% ipython --no-banner

In [1]: import numpy as np

In [2]: import numpy.linalg as la

In [3]: np.set_printoptions(precision=3, suppress=True, linewidth=140, legacy="1.25")

In [4]: def rnd(a):
   ...:     return np.round(a, 3) + 0
   ...: 

In [5]: X = np.load("run12.npy")

In [6]: X
Out[6]: 
array([[ 5,  5,  5],
       [ 8,  5,  9],
       [ 8,  6, 10],
       [ 8,  9, 11],
       [10, 13, 11],
       [12, 18, 16],
       [12, 18, 19],
       [13, 21, 19],
       [15, 23, 21],
       [19, 23, 23],
       [20, 24, 23],
       [22, 27, 24],
       [25, 27, 29],
       [30, 32, 32],
       [33, 36, 37],
       [37, 41, 42],
       [42, 45, 44],
       [47, 45, 46]])

In [7]: Uu, sig, VT = la.svd(X)

In [8]: rnd(sig)
Out[8]: array([187.587,  10.132,   5.252])

In [9]: np.argmax(sig[:-1] / (sig[1:] + 1e-6)) + 1
Out[9]: 1

In [10]: other = Uu[:, :1] @ np.diag(sig[:1]) @ VT[:1]

In [11]: la.matrix_rank(X, rtol=0.05)
Out[11]: 2

In [12]: rnd(np.abs(X - other).max())
Out[12]: 4.33

In [13]: rnd(la.norm(X - other, 2)), rnd(sig[1])
Out[13]: (10.132, 10.132)

In [14]: other = np.c_[X[:, :1] @ np.array([[-1]]), np.array([6, 3, -7, -3, 1, 6, 4, -5, 9, -8, -4, -6, -4, -3, -5, -8, 2, 0])]

In [15]: other
Out[15]: 
array([[ -5,   6],
       [ -8,   3],
       [ -8,  -7],
       [ -8,  -3],
       [-10,   1],
       [-12,   6],
       [-12,   4],
       [-13,  -5],
       [-15,   9],
       [-19,  -8],
       [-20,  -4],
       [-22,  -6],
       [-25,  -4],
       [-30,  -3],
       [-33,  -5],
       [-37,  -8],
       [-42,   2],
       [-47,   0]])

In [16]: rnd(la.norm(la.qr(X)[0].T @ other, axis=0) ** 2 / ((other ** 2).sum(axis=0) + 1e-12))
Out[16]: array([1.   , 0.156])

In [17]: vec = np.array([1, 9])

In [18]: other @ (2 * vec)
Out[18]: array([  98,   38, -142,  -70,   -2,   84,   48, -116,  132, -182, -112, -152, -122, -114, -156, -218,  -48,  -94])

In [19]: np.einsum("ij,j->i", other, vec)
Out[19]: array([  49,   19,  -71,  -35,   -1,   42,   24,  -58,   66,  -91,  -56,  -76,  -61,  -57,  -78, -109,  -24,  -47])

In [20]: other * vec
Out[20]: 
array([[ -5,  54],
       [ -8,  27],
       [ -8, -63],
       [ -8, -27],
       [-10,   9],
       [-12,  54],
       [-12,  36],
       [-13, -45],
       [-15,  81],
       [-19, -72],
       [-20, -36],
       [-22, -54],
       [-25, -36],
       [-30, -27],
       [-33, -45],
       [-37, -72],
       [-42,  18],
       [-47,   0]])
